$ python3 -q
>>> import numpy as np
>>> from numpy import linalg as LA
>>> np.set_printoptions(precision=2, suppress=True, linewidth=100)
>>> E = np.load("m.npy")
>>> E
array([[-2.54, -7.74,  2.82, -5.07],
       [-2.83, -2.31, -6.65, -6.51],
       [-3.27,  9.17, -2.28,  0.  ],
       [-4.59, -5.67, -6.83,  0.37],
       [-3.99,  7.45,  5.22,  1.18],
       [ 2.55,  5.79,  2.42, -7.35],
       [ 1.01,  8.78, -3.71,  2.84],
       [-1.72, -3.  , -8.46,  4.05],
       [ 7.59, -2.59, -0.15, -5.97],
       [-0.06,  9.17,  1.26,  3.79],
       [ 3.59,  4.87, -6.44,  4.69],
       [-4.52,  5.64, -6.88, -0.62],
       [ 3.51,  6.98, -5.53,  2.89],
       [-6.58,  4.79,  5.77, -0.61],
       [ 0.91,  9.26,  1.12,  3.49],
       [ 5.2 , -7.5 ,  4.05, -0.49],
       [-4.27,  2.87, -7.13,  4.77],
       [-3.64,  9.12,  1.8 ,  0.59],
       [ 2.21,  1.18,  7.49, -6.13],
       [ 0.78,  3.74,  5.44, -7.48],
       [-2.91, -1.1 ,  1.89,  9.31],
       [-3.77,  4.22,  6.82, -4.65],
       [-1.32,  7.25,  6.58, -1.55],
       [ 5.13, -4.62, -6.86,  2.3 ],
       [ 0.21,  8.78, -1.06, -4.66],
       [ 4.05,  2.3 ,  6.96,  5.46],
       [ 0.29, -2.48,  6.46,  7.21],
       [ 5.91,  3.68, -7.17,  0.38],
       [ 7.58, -0.76, -1.67,  6.26],
       [-1.73, -6.25,  6.16, -4.48],
       [-7.31,  0.92,  1.17, -6.66]])
>>> C = E[[21, 19]].astype(float)
>>> for _ in range(4):
...     z = LA.norm(E[:, None] - C, axis=-1).argmin(axis=1)
...     C = np.array([E[z == j].mean(axis=0) for j in range(2)])
... 
>>> z
array([1, 1, 0, 1, 0, 0, 0, 1, 1, 0, 0, 0, 0, 0, 0, 1, 0, 0, 1, 0, 0, 0, 0, 1, 0, 0, 0, 1, 1, 1, 0])
>>> C[1] - C[0]
array([ 3.07, -8.61, -2.56, -2.02])
>>> np.bincount(z)
array([20, 11])
>>> Ac = E - E.mean(axis=0)
>>> left, sv, Vh = LA.svd(Ac, full_matrices=False)
>>> np.searchsorted(np.cumsum(sv ** 2) / (sv ** 2).sum(), 0.9) + 1
np.int64(4)
>>> np.abs(Vh[-1])
array([0.87, 0.24, 0.08, 0.43])
>>> sv ** 2 / (sv ** 2).sum()
array([0.34, 0.31, 0.2 , 0.15])
>>> np.round(Ac.mean(axis=0), 2) + 0
array([0., 0., 0., 0.])
>>> np.abs(Vh[0]).argmax()
np.int64(2)
>>> out = np.c_[E[:, :3] @ np.array([[1, 1, -9], [-2, 4, 0], [2, 9, -4]]), np.array([3, 2, 1, 5, 2, 5, 5, 3, 1, 4, 1, 5, 1, 2, 2, 4, 5, 2, 5, 1, 5, 1, 1, 0, 0, 4, 2, 1, 3, 4, 3])]
>>> out
array([[ 18.58,  -8.12,  11.58,   3.  ],
       [-11.51, -71.92,  52.07,   2.  ],
       [-26.17,  12.89,  38.55,   1.  ],
       [ -6.91, -88.74,  68.63,   5.  ],
       [ -8.45,  72.79,  15.03,   2.  ],
       [ -4.19,  47.49, -32.63,   5.  ],
       [-23.97,   2.74,   5.75,   5.  ],
       [-12.64, -89.86,  49.32,   3.  ],
       [ 12.47,  -4.12, -67.71,   1.  ],
       [-15.88,  47.96,  -4.5 ,   4.  ],
       [-19.03, -34.89,  -6.55,   1.  ],
       [-29.56, -43.88,  68.2 ,   5.  ],
       [-21.51, -18.34,  -9.47,   1.  ],
       [ -4.62,  64.51,  36.14,   2.  ],
       [-15.37,  48.03, -12.67,   2.  ],
       [ 28.3 ,  11.65, -63.  ,   4.  ],
       [-24.27, -56.96,  66.95,   5.  ],
       [-18.28,  49.04,  25.56,   2.  ],
       [ 14.83,  74.34, -49.85,   5.  ],
       [  4.18,  64.7 , -28.78,   1.  ],
       [  3.07,   9.7 ,  18.63,   5.  ],
       [  1.43,  74.49,   6.65,   1.  ],
       [ -2.66,  86.9 , -14.44,   1.  ],
       [  0.65, -75.09, -18.73,   0.  ],
       [-19.47,  25.79,   2.35,   0.  ],
       [ 13.37,  75.89, -64.29,   4.  ],
       [ 18.17,  48.51, -28.45,   2.  ],
       [-15.79, -43.9 , -24.51,   1.  ],
       [  5.76, -10.49, -61.54,   3.  ],
       [ 23.09,  28.71,  -9.07,   4.  ],
       [ -6.81,   6.9 ,  61.11,   3.  ]])
>>> LA.norm(LA.qr(E)[0].T @ out, axis=0) ** 2 / ((out ** 2).sum(axis=0) + 1e-12)
array([1.  , 1.  , 1.  , 0.07])
>>> np.round(LA.lstsq(E, out[:, 0])[0], 2) + 0
array([ 1., -2.,  2.,  0.])
>>> LA.matrix_rank(np.c_[E, out])
np.int64(5)
>>> np.unravel_index(np.abs(out).argmax(), out.shape)
(np.int64(7), np.int64(1))
>>> round(float(LA.norm(out)), 2)
381.85
>>> out.shape
(31, 4)
>>> out.mean(axis=0)
array([-4.62,  9.89,  0.98,  2.68])
>>> LA.svd(out, compute_uv=False)
array([321.13, 193.17,  71.31,  16.9 ])
>>> W0 = np.load("arr.npy")
>>> W0
array([[ 0.59, -0.05, -0.47, -0.12],
       [-0.05,  0.22,  0.12, -0.4 ],
       [-0.47,  0.12,  0.41, -0.05],
       [-0.12, -0.4 , -0.05,  0.78]])
>>> ev, V = LA.eigh(W0)
>>> vec = np.array([2, 0, -2, -1])
>>> round(vec @ W0 @ vec / (vec @ vec), 2), round(float(ev[0]), 2), ev[-1]
(np.float64(0.98), -0.0, np.float64(1.0))
>>> np.round(LA.eigvalsh(W0[1:, 1:]), 2) + 0
array([0.  , 0.41, 1.  ])
